$ python3 -q
>>> import numpy as np
>>> import numpy.linalg as la
>>> np.set_printoptions(precision=2, suppress=True, linewidth=160, floatmode="fixed")
>>> def rnd(a):
...     return np.round(a, 2) + 0
... 
>>> feats = np.loadtxt("layer5.csv", delimiter=",")
>>> feats
array([[ 82.00,  65.00],
       [ 65.00, 113.00]])
>>> low = la.cholesky(feats)
>>> print(rnd(feats / np.sqrt(np.outer(np.diag(feats), np.diag(feats)))))
[[1.00 0.68]
 [0.68 1.00]]
>>> print(rnd(np.prod(np.diag(low)) ** 2), rnd(la.det(feats)))
5041.0 5041.0
>>> la.eigvalsh(feats).min() > 0
np.True_
>>> rnd(low @ low.T)
array([[ 82.00,  65.00],
       [ 65.00, 113.00]])
>>> rnd(np.diag(low) ** 2)
array([82.00, 61.48])
>>> r0, r1 = feats[0], feats[1]
>>> print(r0 @ r1)
12675.0
>>> r0 @ r0
np.float64(10949.0)
>>> pr = (r0 @ r1) / (r0 @ r0) * r0
>>> rnd(r1 - pr)
array([-29.93,  37.75])
>>> la.matrix_rank(np.outer(r0, r1))
np.int64(1)
>>> rnd((r1 - pr) @ r0)
np.float64(0.0)
>>> np.outer(r0, r1)
array([[5330.00, 9266.00],
       [4225.00, 7345.00]])
>>> rnd(pr)
array([94.93, 75.25])
>>> E = np.array([[5, 4, 4, 1], [4, 5, 5, 2], [4, 5, 5, 2], [1, 2, 2, 1]])
>>> rnd(np.trace(la.pinv(E) @ E))
np.float64(2.0)
>>> np.allclose(E[:-1].T @ la.lstsq(E[:-1].T, E[-1])[0], E[-1])
True
>>> np.unique(E.round(6), axis=0).shape
(3, 4)
>>> np.abs(np.diag(la.qr(E)[1])) > 1e-9
array([ True,  True, False, False])
>>> print(rnd(la.det(E)))
0.0
>>> print(np.trace(E))
16
>>> Y = E[0, 0] * E[1:] - np.outer(E[1:, 0], E[0])
>>> Y
array([[0, 9, 9, 6],
       [0, 9, 9, 6],
       [0, 6, 6, 4]])
>>> E[:, 0] / E[0, 0]
array([1.00, 0.80, 0.80, 0.20])
>>> la.matrix_rank(Y), la.matrix_rank(E)
(np.int64(1), np.int64(2))
>>> Uu, sigma, vt = la.svd(E)
>>> V = vt[:(sigma > 1e-8).sum()]
>>> rng = np.random.default_rng(62304)
>>> x0 = E[0] + 3 * E[3] + rng.integers(2) * np.eye(4)[3]
>>> print(x0)
[ 8.00 10.00 10.00  5.00]
>>> la.matrix_rank(np.vstack([E, x0]))
np.int64(3)
>>> np.allclose(V.T @ V @ x0, x0)
False
>>> rnd(V.T @ V)
array([[ 0.92,  0.08,  0.08, -0.25],
       [ 0.08,  0.42,  0.42,  0.25],
       [ 0.08,  0.42,  0.42,  0.25],
       [-0.25,  0.25,  0.25,  0.25]])
>>> print(rnd(np.diag(V.T @ V)))
[0.92 0.42 0.42 0.25]
>>> W2 = np.array([[-4, -4, 2], [4, 5, 4], [-4, 5, 1]])
>>> arr = np.repeat(W2, 11 // 3, axis=0)
>>> arr = arr + 0.02 * rng.normal(size=arr.shape)
>>> print(rnd(arr))
[[-4.00 -4.00  2.00]
 [-4.00 -3.99  2.01]
 [-4.03 -4.00  2.02]
 [ 4.00  4.98  4.02]
 [ 4.01  4.98  3.99]
 [ 3.98  5.00  4.04]
 [-4.03  5.01  0.97]
 [-4.00  5.02  1.02]
 [-3.99  5.01  1.03]]
>>> x0 = np.array([7, -9, -6])
>>> target = arr @ x0
>>> print(rnd(target))
[ -3.94  -4.14  -4.28 -40.93 -40.62 -41.32 -79.10 -79.30 -79.19]
>>> rnd(la.pinv(arr) @ arr)
array([[1.00, 0.00, 0.00],
       [0.00, 1.00, 0.00],
       [0.00, 0.00, 1.00]])
>>> rnd(la.lstsq(arr, target)[0])
array([ 7.00, -9.00, -6.00])
>>> target = target + 0.3 * rng.normal(size=9)
>>> print(rnd(target))
[ -3.77  -3.96  -4.48 -41.19 -40.31 -41.02 -79.56 -78.76 -79.55]
>>> b, *_ = la.lstsq(arr, target)
>>> rnd(la.norm(target - arr @ b))
np.float64(0.95)
>>> b.round()
array([ 7.00, -9.00, -6.00])
>>> [round(float(la.norm(la.solve(arr.T @ arr + lam * np.eye(3), arr.T @ target))), 2) for lam in (0, 1, 10, 100)]
[12.89, 12.79, 11.96, 7.46]
>>> print(rnd(b))
[ 7.01 -9.01 -5.97]
